% ipython --no-banner

In [1]: import numpy as np

In [2]: from numpy import linalg as LA

In [3]: np.set_printoptions(precision=3, suppress=True, linewidth=200, legacy="1.25")

In [4]: data = np.load("a.npy")

In [5]: data
Out[5]: 
array([[ 3,  7,  2,  9],
       [ 0,  0, -5, -3],
       [ 0,  0,  6, -1],
       [ 0,  0,  0, -4]])

In [6]: rank = LA.matrix_rank(data)

In [7]: rank
Out[7]: 3

In [8]: ns = LA.svd(data)[2][rank:].T

In [9]: [int(LA.matrix_rank(data[:i])) for i in range(1, len(data) + 1)]
Out[9]: [1, 2, 3, 3]

In [10]: np.round(ns @ ns.T, 3) + 0
Out[10]: 
array([[ 0.845, -0.362,  0.   ,  0.   ],
       [-0.362,  0.155,  0.   ,  0.   ],
       [ 0.   ,  0.   ,  0.   ,  0.   ],
       [ 0.   ,  0.   ,  0.   ,  0.   ]])

In [11]: [int(LA.matrix_rank(data[:, :j + 1])) for j in range(4)]
Out[11]: [1, 1, 2, 3]

In [12]: np.allclose(data @ ns, 0)
Out[12]: True

In [13]: x0 = np.array([0, 2, 0, 0])

In [14]: h = np.maximum(data @ x0, 0)

In [15]: data.T @ h
Out[15]: array([ 42,  98,  28, 126])

In [16]: np.flatnonzero(h > 1e-9)
Out[16]: array([0])

In [17]: t3 = np.stack([data, -1 * data, data[::-1]])

In [18]: LA.matrix_rank(t3)
Out[18]: array([3, 3, 3])

In [19]: LA.det(t3)
Out[19]: array([0., 0., 0.])

In [20]: np.einsum("bij,cij->bc", t3, t3)
Out[20]: 
array([[ 230, -230, -126],
       [-230,  230,  126],
       [-126,  126,  230]])

In [21]: t3.sum(axis=0)
Out[21]: 
array([[ 0,  0,  0, -4],
       [ 0,  0,  6, -1],
       [ 0,  0, -5, -3],
       [ 3,  7,  2,  9]])

In [22]: LA.norm(t3, axis=(1, 2))
Out[22]: array([15.166, 15.166, 15.166])
